$ ipython --no-banner

In [1]: import numpy as np

In [2]: np.set_printoptions(precision=2, suppress=True, linewidth=140)

In [3]: X = np.array([[1, 1, -1, -1, -1, -1, 1, 1],
   ...:     [1, -1, 1, -1, -1, 1, -1, 1],
   ...:     [1, -1, -1, 1, 1, -1, -1, 1]])

In [4]: u = np.array([3, 0, 0])

In [5]: np.convolve(X[0], u)
Out[5]: array([ 3,  3, -3, -3, -3, -3,  3,  3,  0,  0])

In [6]: np.polyval(u, X[0])
Out[6]: array([3, 3, 3, 3, 3, 3, 3, 3])

In [7]: np.correlate(X[0], X[1], "full")
Out[7]: array([ 1,  0, -1,  0, -3,  0,  3,  0,  3,  0, -3,  0, -1,  0,  1])

In [8]: np.cross(X[0, :3], X[1, :3])
Out[8]: array([ 0, -2, -2])

In [9]: B = np.array([[4, 1, 5],
   ...:     [2, -5, 4],
   ...:     [-2, 2, -1],
   ...:     [3, -2, -5],
   ...:     [-5, 3, -2],
   ...:     [-2, 5, -5],
   ...:     [-2, -1, 0],
   ...:     [-2, 1, 4]])

In [10]: print(X @ B)
[[  8 -12  26]
 [  0  14   6]
 [  4   2   4]]

In [11]: np.einsum("ik,kj->ji", X, B)
Out[11]: 
array([[  8,   0,   4],
       [-12,  14,   2],
       [ 26,   6,   4]])

In [12]: np.einsum("ij,ij->i", X, X)
Out[12]: array([8, 8, 8])

In [13]: np.linalg.matrix_rank(np.vstack([X, B.T]))
Out[13]: np.int64(6)

In [14]: print(np.einsum("ik,kj->ij", X, B))
[[  8 -12  26]
 [  0  14   6]
 [  4   2   4]]

In [15]: np.linalg.matrix_rank(X @ B)
Out[15]: np.int64(3)

In [16]: E = np.array([[3.3, 2.0], [3.0, 2.3]])

In [17]: B = E / np.linalg.norm(E, axis=1, keepdims=True)

In [18]: G = B @ B.T

In [19]: (G - 2 * np.eye(2)).round(6).argmax(axis=1)
Out[19]: array([1, 0])

In [20]: print(np.linalg.norm(B, axis=1))
[1. 1.]

In [21]: round(np.degrees(np.arccos(np.clip(G[1, 0], -1, 1))), 2)
Out[21]: np.float64(6.26)

In [22]: G
Out[22]: 
array([[1.  , 0.99],
       [0.99, 1.  ]])

In [23]: np.argwhere(np.triu(np.abs(G) > 0.95, 1))
Out[23]: array([[0, 1]])

In [24]: U, sv, Vh = np.linalg.svd(E)

In [25]: sv
Out[25]: array([5.39, 0.29])

In [26]: B = U[:, :1] @ np.diag(sv[:1]) @ Vh[:1]

In [27]: round(float(np.abs(E - B).max()), 2)
Out[27]: 0.17

In [28]: np.linalg.matrix_rank(E, rtol=0.05)
Out[28]: np.int64(2)

In [29]: np.round(np.linalg.norm(E - B) / np.linalg.norm(E), 2)
Out[29]: np.float64(0.05)

In [30]: np.round(np.linalg.norm(E - B, 2), 2), round(sv[1], 2)
Out[30]: (np.float64(0.29), np.float64(0.29))

In [31]: np.einsum("ii->", E)
Out[31]: np.float64(5.6)

In [32]: round(float(np.linalg.eigvals(E).sum().real), 2)
Out[32]: 5.6

In [33]: np.linalg.eigvals(E)
Out[33]: array([5.3, 0.3])

In [34]: np.einsum("ij,ji->", E, E)
Out[34]: np.float64(28.18)

In [35]: K = np.loadtxt("out2.csv", delimiter=",")

In [36]: K
Out[36]: 
array([[ 6.,  5.,  0.,  5., -4.],
       [ 5.,  9., -4.,  6., -4.],
       [ 0., -4.,  5., -2.,  2.],
       [ 5.,  6., -2.,  9., -8.],
       [-4., -4.,  2., -8.,  8.]])

In [37]: # symmetric

In [38]: U, sv, Vh = np.linalg.svd(K)

In [39]: np.argmax(sv[:-1] / (sv[1:] + 1e-6)) + 1
Out[39]: np.int64(4)

In [40]: sv.round(2) + 0
Out[40]: array([25.23,  6.4 ,  4.56,  0.8 ,  0.  ])

In [41]: B = U[:, :4] @ np.diag(sv[:4]) @ Vh[:4]

In [42]: np.linalg.matrix_rank(B)
Out[42]: np.int64(4)

In [43]: B.round(2) + 0
Out[43]: 
array([[ 6.,  5.,  0.,  5., -4.],
       [ 5.,  9., -4.,  6., -4.],
       [ 0., -4.,  5., -2.,  2.],
       [ 5.,  6., -2.,  9., -8.],
       [-4., -4.,  2., -8.,  8.]])

In [44]: round(np.abs(K - B).max(), 2)
Out[44]: np.float64(0.0)

In [45]: round(np.linalg.norm(K - B, 2), 2), round(float(sv[4]), 2)
Out[45]: (np.float64(0.0), 0.0)

In [46]: round(np.linalg.norm(K - B) / np.linalg.norm(K), 2)
Out[46]: np.float64(0.0)

In [47]: np.linalg.matrix_rank(K, rtol=0.05)
Out[47]: np.int64(3)
